$ python3 -q
>>> import numpy as np
>>> np.set_printoptions(precision=3, suppress=True, linewidth=160, legacy="1.25")
>>> Y = np.array([[2, 5], [-3, 5]])
>>> W2 = np.array([[-2]])
>>> X = np.block([[Y, np.array([[4], [4]])], [np.zeros((1, 2)), W2]])
>>> print(X)
[[ 2.  5.  4.]
 [-3.  5.  4.]
 [ 0.  0. -2.]]
>>> W1 = np.array([[-2, 0], [2, 2], [0, -3]])
>>> coef = np.array([-9, 8])
>>> act = np.maximum(X @ W1 + coef, 0)
>>> print(np.linalg.matrix_rank(act))
2
>>> W2 = np.array([[-3, -3, 2], [1, 0, 2]])
>>> print(act @ W2)
[[  6.   0.  12.]
 [-15. -21.  26.]
 [ 14.   0.  28.]]
>>> print(W1 @ W2)
[[ 6  6 -4]
 [-4 -6  8]
 [-3  0 -6]]
>>> q, V = np.linalg.qr(X[:, :2])[0], np.linalg.qr(X[:, 2:])[0]
>>> sv = np.linalg.svd(q.T @ V, compute_uv=False)
>>> print((sv > 0.9).sum())
1
>>> print(np.degrees(np.arccos(sv.clip(0, 1))))
[19.471]
>>> Y = np.array([[-5, 6], [-6, -1], [-6, -4]])
>>> print(X @ Y)
[[-64.  -9.]
 [-39. -39.]
 [ 12.   8.]]
>>> print(np.einsum("ij->j", X))
[-1. 10.  6.]
>>> print(Y.T @ X.T)
[[-64. -39.  12.]
 [ -9. -39.   8.]]
>>> print(np.einsum("ik,kj->ji", X, Y))
[[-64. -39.  12.]
 [ -9. -39.   8.]]
>>> print(np.einsum("ik,kj->ij", X, Y))
[[-64.  -9.]
 [-39. -39.]
 [ 12.   8.]]
>>> print(np.linalg.matrix_rank(X @ Y))
2
>>> print(np.vstack([X, Y.T]).shape)
(5, 3)
>>> print(np.linalg.matrix_rank(np.vstack([X, Y.T])))
3
>>> W0 = np.loadtxt("sample2.csv", delimiter=",")
>>> print(W0)
[[ 3.034  1.028  3.223]
 [-5.687  1.434 -0.192]
 [ 4.957  1.068  4.232]
 [-3.453 -0.114 -5.957]
 [-1.124  2.308  0.706]
 [ 3.988 -1.118 -0.891]
 [ 0.176  0.515 -2.155]
 [-5.567  2.371 -1.577]
 [ 4.685 -1.582 -3.714]
 [ 3.349 -0.813  0.192]
 [-7.945 -2.589  6.116]
 [ 4.262 -0.62  -0.424]
 [-8.957 -1.296 -4.956]
 [ 4.287  2.942 -0.081]]
>>> Y = np.c_[W0[:, :2] @ np.array([[2, 0], [2, 2]]), np.array([1, 3, 2, 1, 1, 2, 2, 3, 1, 2, 1, 2, 0, 1])]
>>> print(Y)
[[  8.124   2.056   1.   ]
 [ -8.506   2.868   3.   ]
 [ 12.05    2.136   2.   ]
 [ -7.134  -0.228   1.   ]
 [  2.368   4.616   1.   ]
 [  5.74   -2.236   2.   ]
 [  1.382   1.03    2.   ]
 [ -6.392   4.742   3.   ]
 [  6.206  -3.164   1.   ]
 [  5.072  -1.626   2.   ]
 [-21.068  -5.178   1.   ]
 [  7.284  -1.24    2.   ]
 [-20.506  -2.592   0.   ]
 [ 14.458   5.884   1.   ]]
>>> print(np.round(np.linalg.lstsq(W0, Y[:, 0])[0], 3) + 0)
[2. 2. 0.]
>>> print(np.linalg.matrix_rank(Y))
3
>>> D = np.linalg.norm(Y[:, None] - Y[None], axis=-1)
>>> print(D.shape)
(14, 14)
>>> print(np.unravel_index(D.round(6).argmax(), D.shape))
(10, 13)
>>> print(D.mean(axis=1).argmax())
10
>>> print(D[:5, :5])
[[ 0.    16.77   4.052 15.428  6.3  ]
 [16.77   0.    20.593  3.933 11.194]
 [ 4.052 20.593  0.    19.355 10.044]
 [15.428  3.933 19.355  0.    10.665]
 [ 6.3   11.194 10.044 10.665  0.   ]]
>>> print(D[9].round(6).argsort(kind="stable")[:4])
[ 9  5  8 11]
>>> print(np.linalg.matrix_rank(D ** 2))
5
>>> cen = W0 - W0.mean(axis=0)
>>> left, sv, Vt = np.linalg.svd(cen, full_matrices=False)
>>> print((np.sign(left[:, 0]) == np.sign(left[0, 0])).astype(int))
[1 0 1 0 0 1 1 0 1 1 0 1 0 1]
>>> print(np.linalg.matrix_rank(cen))
3
